$ python -q
>>> import numpy as np
>>> import numpy.linalg as la
>>> np.set_printoptions(suppress=True, linewidth=200)
>>> J = np.loadtxt("w.csv", delimiter=",")
>>> J
array([[ 0.,  0.,  0.,  0.,  0.,  0.,  0.,  0.,  0.,  0.,  8.,  0.,  0.,  0.,  0.],
       [ 0.,  0.,  0.,  0.,  0.,  0.,  0.,  0.,  0.,  0.,  0.,  0.,  0.,  0., -3.],
       [ 0.,  7.,  0.,  0.,  0.,  0.,  0.,  0.,  0.,  0.,  0.,  0.,  0.,  0.,  0.],
       [ 0.,  0.,  0.,  0.,  0.,  0.,  0.,  0.,  0.,  0.,  0.,  7.,  0.,  0.,  0.],
       [ 0.,  0.,  0.,  0.,  0.,  0.,  0.,  0.,  0.,  6.,  0.,  0.,  0.,  0.,  0.],
       [ 0.,  0.,  0.,  0.,  0.,  0.,  0.,  0.,  0.,  0.,  0.,  0.,  0., -4.,  0.],
       [ 0.,  0.,  0.,  0.,  0.,  0.,  1.,  0.,  0.,  0.,  0.,  0.,  0.,  0.,  0.],
       [ 0.,  0.,  0.,  0.,  0.,  0.,  0.,  0., -4.,  0.,  0.,  0.,  0.,  0.,  0.],
       [ 0.,  0.,  0.,  0.,  0.,  0.,  0.,  0.,  0.,  0.,  0.,  0., -6.,  0.,  0.],
       [ 0.,  0.,  0.,  0.,  0., -2.,  0.,  0.,  0.,  0.,  0.,  0.,  0.,  0.,  0.],
       [ 0.,  0.,  0.,  9.,  0.,  0.,  0.,  0.,  0.,  0.,  0.,  0.,  0.,  0.,  0.],
       [ 0.,  0.,  2.,  0.,  0.,  0.,  0.,  0.,  0.,  0.,  0.,  0.,  0.,  0.,  0.],
       [-6.,  0.,  0.,  0.,  0.,  0.,  0.,  0.,  0.,  0.,  0.,  0.,  0.,  0.,  0.],
       [ 0.,  0.,  0.,  0.,  3.,  0.,  0.,  0.,  0.,  0.,  0.,  0.,  0.,  0.,  0.],
       [ 0.,  0.,  0.,  0.,  0.,  0.,  0.,  5.,  0.,  0.,  0.,  0.,  0.,  0.,  0.]])
>>> def softmax(z):
...     e = np.exp(z - z.max(axis=-1, keepdims=True))
...     return e / e.sum(axis=-1, keepdims=True)
... 
>>> np.round(softmax(J[7] + 5), 1) + 0
array([0.1, 0.1, 0.1, 0.1, 0.1, 0.1, 0.1, 0.1, 0. , 0.1, 0.1, 0.1, 0.1, 0.1, 0.1])
>>> att = J @ J.T / np.sqrt(15)
>>> np.round(softmax(att)[7] @ J, 1) + 0
array([-0.1,  0.1,  0. ,  0.1,  0. ,  0. ,  0. ,  0.1, -3.3,  0.1,  0.1,  0.1, -0.1, -0.1,  0. ])
>>> print(softmax(att).round(6).argmax(axis=1))
[ 0  1  2  3  4  5  6  7  8  9 10 11 12 13 14]
>>> W = np.array([[9, 5, 2, 3, 1, 0],
...     [4, 4, 1, 9, 9, 4],
...     [4, 2, 4, 5, 6, 7],
...     [1, 6, 7, 1, 9, 7],
...     [3, 0, 4, 1, 8, 1],
...     [4, 5, 3, 1, 3, 9],
...     [0, 8, 5, 4, 9, 0],
...     [2, 1, 1, 0, 2, 3],
...     [8, 2, 9, 9, 9, 2],
...     [8, 8, 5, 5, 9, 3],
...     [0, 5, 8, 5, 8, 9],
...     [4, 8, 4, 7, 6, 4],
...     [7, 4, 2, 0, 9, 2],
...     [7, 4, 6, 7, 1, 7],
...     [5, 0, 9, 4, 5, 9]])
>>> c = np.array([1, 2, 2, 1, -1, 0])
>>> act = np.maximum(J @ W + c, 0)
>>> act
array([[ 1., 42., 66., 41., 63., 72.],
       [ 0.,  2.,  0.,  0.,  0.,  0.],
       [29., 30.,  9., 64., 62., 28.],
       [29., 58., 30., 50., 41., 28.],
       [49., 50., 32., 31., 53., 18.],
       [ 0.,  0.,  0.,  0.,  0.,  0.],
       [ 1., 10.,  7.,  5.,  8.,  0.],
       [ 0.,  0.,  0.,  0.,  0.,  0.],
       [ 0.,  0.,  0.,  1.,  0.,  0.],
       [ 0.,  0.,  0.,  0.,  0.,  0.],
       [10., 56., 65., 10., 80., 63.],
       [ 9.,  6., 10., 11., 11., 14.],
       [ 0.,  0.,  0.,  0.,  0.,  0.],
       [10.,  2., 14.,  4., 23.,  3.],
       [11.,  7.,  7.,  1.,  9., 15.]])
>>> np.round((act > 0).mean(axis=0), 1)
array([0.6, 0.7, 0.6, 0.7, 0.6, 0.5])
>>> C = np.array([[-1, 0, -2],
...     [1, 1, -3],
...     [-3, -3, 0],
...     [-3, -2, -2],
...     [1, 1, 2],
...     [0, 3, -1]])
>>> print(act @ C)
[[-217.   41. -156.]
 [   2.    2.   -6.]
 [-156.   21. -180.]
 [-170.   -7. -278.]
 [-135.   -1. -222.]
 [   0.    0.    0.]
 [ -19.  -13.  -26.]
 [   0.    0.    0.]
 [  -3.   -2.   -2.]
 [   0.    0.    0.]
 [ -99.  110. -111.]
 [ -55.    7.  -50.]
 [   0.    0.    0.]
 [ -39.  -16.    9.]
 [ -19.   38.  -42.]]
>>> print(W @ C)
[[-18  -6 -37]
 [-21   4 -24]
 [-23   7 -19]
 [-10  13 -11]
 [-10  -3   7]
 [ -8  24 -28]
 [-10  -6 -14]
 [ -2   9  -6]
 [-51 -28 -24]
 [-21   1 -35]
 [-26   6 -18]
 [-23   0 -38]
 [  0  13 -10]
 [-41  -6 -45]
 [-39  -3 -17]]
>>> O, vecs = la.qr(J[:, :11])[0], la.qr(J[:, 11:])[0]
>>> sigma = la.svd(O.T @ vecs, compute_uv=False)
>>> round(la.norm(O @ O.T - vecs @ vecs.T, 2), 1)
np.float64(1.0)
>>> print(sigma)
[0. 0. 0. 0.]
>>> np.degrees(np.arccos(sigma.clip(0, 1)))
array([90., 90., 90., 90.])
>>> F = np.array([[14, 12, 5, 9, 8, 6],
...     [12, 14, 6, 11, 8, 6],
...     [5, 6, 9, 4, 8, 3],
...     [9, 11, 4, 12, 9, 6],
...     [8, 8, 8, 9, 16, 5],
...     [6, 6, 3, 6, 5, 4]])
>>> # equal to its transpose
>>> A2 = np.array([[9, 5, 1], [7, 2, 1], [1, 5, 4], [9, 5, 9], [6, 8, 5], [7, 2, 7]])
>>> la.matrix_rank(np.vstack([F, A2.T]))
np.int64(6)
>>> print(np.einsum("ik,kj->ji", F, A2))
[[386 401 201 366 348 211]
 [240 249 172 231 279 135]
 [209 231 144 231 244 131]]
>>> A2.T @ F.T
array([[386, 401, 201, 366, 348, 211],
       [240, 249, 172, 231, 279, 135],
       [209, 231, 144, 231, 244, 131]])
>>> np.einsum("ij->j", F)
array([54, 57, 35, 51, 54, 30])
>>> A2 @ F
Traceback (most recent call last):
  File "<python-input-30>", line 1, in <module>
    A2 @ F
    ~~~^~~
ValueError: matmul: Input operand 1 has a mismatch in its core dimension 0, with gufunc signature (n?,k),(k,m?)->(n?,m?) (size 6 is different from 3)
